$ ipython --no-banner

In [1]: import numpy as np

In [2]: import numpy.linalg as la

In [3]: np.set_printoptions(precision=2, suppress=True, linewidth=120, sign=" ")

In [4]: X = np.load("w.npy")

In [5]: print(X)
[[ 1 -1 -1  1  1 -1 -1  1]
 [ 1  1  1  1 -1 -1 -1 -1]
 [ 1  1 -1 -1  1  1 -1 -1]
 [ 1 -1 -1  1 -1  1  1 -1]
 [ 1 -1  1 -1  1 -1  1 -1]]

In [6]: f = np.array([3, 2, 2])

In [7]: np.polyval(f, X[1])
Out[7]: array([ 7,  7,  7,  7,  3,  3,  3,  3])

In [8]: np.correlate(X[1], X[4], "full")
Out[8]: array([-1,  0, -1,  0,  1,  0,  1,  0,  1,  0,  1,  0, -1,  0, -1])

In [9]: A2 = np.array([[4, 1], [9, 8], [0, 4], [2, 5], [0, 9], [2, 1], [5, 6], [5, 2]])

In [10]: np.einsum("ij,ij->i", X, X)
Out[10]: array([ 8,  8,  8,  8,  8])

In [11]: np.einsum("ik,kj->ji", X, A2)
Out[11]: 
array([[ -5,   3,   3,  -1,  -9],
       [ -2,   0,   2, -10,   4]])

In [12]: x0 = np.array([-5, -3, 0, -4, -4, -9, -6, 1])

In [13]: print(np.einsum("ij,j->i", X, x0))
[  6   6 -12 -18   0]

In [14]: np.sign((X @ x0).round(6))
Out[14]: array([ 1,  1, -1, -1,  0])

In [15]: (X * x0).sum(axis=1)
Out[15]: array([  6,   6, -12, -18,   0])

In [16]: X @ (2 * x0)
Out[16]: array([ 12,  12, -24, -36,   0])

In [17]: la.norm(X @ x0) <= la.norm(X, 2) * la.norm(x0) + 1e-9
Out[17]: np.True_

In [18]: X @ np.eye(8)[6]
Out[18]: array([-1., -1., -1.,  1.,  1.])

In [19]: np.count_nonzero(X)
Out[19]: np.int64(40)

In [20]: print(X.sum(axis=0))
[ 5 -1 -1  1  1 -1 -1 -3]

In [21]: la.rank(X)
Traceback (most recent call last):
  Cell In[21], line 1
    la.rank(X)
AttributeError: module 'numpy.linalg' has no attribute 'rank'


In [22]: X.shape
Out[22]: (5, 8)

In [23]: np.unravel_index(np.abs(X).argmax(), X.shape)
Out[23]: (np.int64(0), np.int64(0))

In [24]: X - X[0]
Out[24]: 
array([[ 0,  0,  0,  0,  0,  0,  0,  0],
       [ 0,  2,  2,  0, -2,  0,  0, -2],
       [ 0,  2,  0, -2,  0,  2,  0, -2],
       [ 0,  0,  0,  0, -2,  2,  2, -2],
       [ 0,  0,  2, -2,  0,  0,  2, -2]])

In [25]: X[5]
Traceback (most recent call last):
  Cell In[25], line 1
    X[5]
IndexError: index 5 is out of bounds for axis 0 with size 5


In [26]: W0 = np.load("test6.npy")

In [27]: W0
Out[27]: 
array([[ 0, -2,  1, -2],
       [ 0,  5, -2,  5],
       [ 0,  0,  5,  1],
       [ 0,  0,  0, -2]])

In [28]: np.round(W0 @ la.pinv(W0) @ W0, 2) + 0
Out[28]: 
array([[ 0., -2.,  1., -2.],
       [ 0.,  5., -2.,  5.],
       [ 0.,  0.,  5.,  1.],
       [ 0.,  0.,  0., -2.]])

In [29]: round(np.trace(la.pinv(W0) @ W0), 2)
Out[29]: np.float64(3.0)

In [30]: try:
    ...:     la.inv(W0)
    ...: except la.LinAlgError as e:
    ...:     print(repr(e))
    ...: 
LinAlgError('Singular matrix')

In [31]: A2 = W0 / la.norm(W0, axis=1, keepdims=True)

In [32]: C2 = A2 @ A2.T

In [33]: print(la.norm(A2, axis=1))
[ 1.  1.  1.  1.]

In [34]: C2
Out[34]: 
array([[ 1.  , -1.  ,  0.2 ,  0.67],
       [-1.  ,  1.  , -0.13, -0.68],
       [ 0.2 , -0.13,  1.  , -0.2 ],
       [ 0.67, -0.68, -0.2 ,  1.  ]])

In [35]: C2[0]
Out[35]: array([ 1.  , -1.  ,  0.2 ,  0.67])

In [36]: [round(float(x), 2) for x in la.svd(W0, compute_uv=False)[:3]]
Out[36]: [8.1, 5.07, 1.31]

In [37]: print(round(float(la.norm(W0, 2) / la.norm(W0)), 2))
0.84

In [38]: print(la.cond(W0) > 100)
True

In [39]: rng = np.random.default_rng(5)

In [40]: labels = rng.permutation(4)

In [41]: labels
Out[41]: array([ 3,  1,  2,  0])

In [42]: A2 = W0[labels][:, labels]

In [43]: np.allclose(A2, W0)
Out[43]: False

In [44]: round(float(la.det(A2)), 2), round(float(la.det(W0[labels])), 2)
Out[44]: (0.0, 0.0)

In [45]: A2 = W0 + rng.integers(-2, 3, (4, 3)) @ rng.integers(-2, 3, (3, 4))

In [46]: A2
Out[46]: 
array([[-4, -6, -3, -6],
       [-6,  3, -5,  0],
       [ 3,  7,  8,  5],
       [ 2,  2,  0,  0]])

In [47]: print(np.abs(A2 - W0).sum(axis=1))
[ 16  16  17   6]

In [48]: np.round(la.svd(A2 - W0, compute_uv=False), 2) + 0
Out[48]: array([ 14.58,   4.17,   1.71,   0.  ])

In [49]: K = np.load("layer17.npy")

In [50]: K
Out[50]: 
array([[  9,   0,   0,  14,  11,   0],
       [  0,   3,   0,   2,   0,   0],
       [  0,   2,   0,   4,   1,   0],
       [  0,   3,   0,   2,   0,   0],
       [  9,   0,   0,  14,  11,   0],
       [ 13,   0,   0,  18,  15,   0],
       [  9,   0,   0,  14,  11,   0],
       [  5,   0,   0,  10,   7,   0],
       [  1,   1,   0,   6,   3,   0],
       [  1,   1,   0,   6,   3,   0],
       [  0,   2,   0,   4,   1,   0],
       [  5,   0,   0,  10,   7,   0],
       [ 13,   0,   0,  18,  15,   0],
       [  0,   3,   0,   2,   0,   0],
       [  1,   1,   0,   6,   3,   0],
       [ 13,   0,   0,  18,  15,   0],
       [  3,   0,   0,   8,   5,   0],
       [  5,   0,   0,  10,   7,   0],
       [  0,   5,   0,   0,   0,   2],
       [ 13,   0,   0,  18,  15,   0],
       [  3,   0,   0,   8,   5,   0],
       [  0,   3,   0,   2,   0,   0],
       [  1,   1,   0,   6,   3,   0],
       [  9,   0,   0,  14,  11,   0],
       [  9,   0,   0,  14,  11,   0],
       [ 11,   0,   0,  16,  13,   0],
       [  7,   0,   0,  12,   9,   0],
       [ 11,   0,   0,  16,  13,   0],
       [  5,   0,   0,  10,   7,   0],
       [  0,   5,   0,   0,   0,   2],
       [  0,   3,   0,   2,   0,   0],
       [  0,   5,   0,   0,   0,   2],
       [  7,   0,   0,  12,   9,   0],
       [  0,   5,   0,   0,   0,   2],
       [  9,   0,   0,  14,  11,   0]])

In [51]: K.reshape(35, 7)
Traceback (most recent call last):
  Cell In[51], line 1
    K.reshape(35, 7)
ValueError: cannot reshape array of size 210 into shape (35,7)


In [52]: T = K.reshape(35, 2, -1)

In [53]: np.einsum("ihd,ihd->ih", T, T)
Out[53]: 
array([[  81,  317],
       [   9,    4],
       [   4,   17],
       [   9,    4],
       [  81,  317],
       [ 169,  549],
       [  81,  317],
       [  25,  149],
       [   2,   45],
       [   2,   45],
       [   4,   17],
       [  25,  149],
       [ 169,  549],
       [   9,    4],
       [   2,   45],
       [ 169,  549],
       [   9,   89],
       [  25,  149],
       [  25,    4],
       [ 169,  549],
       [   9,   89],
       [   9,    4],
       [   2,   45],
       [  81,  317],
       [  81,  317],
       [ 121,  425],
       [  49,  225],
       [ 121,  425],
       [  25,  149],
       [  25,    4],
       [   9,    4],
       [  25,    4],
       [  49,  225],
       [  25,    4],
       [  81,  317]])

In [54]: np.einsum("ihd,jhd->hij", T, T).shape
Out[54]: (2, 35, 35)
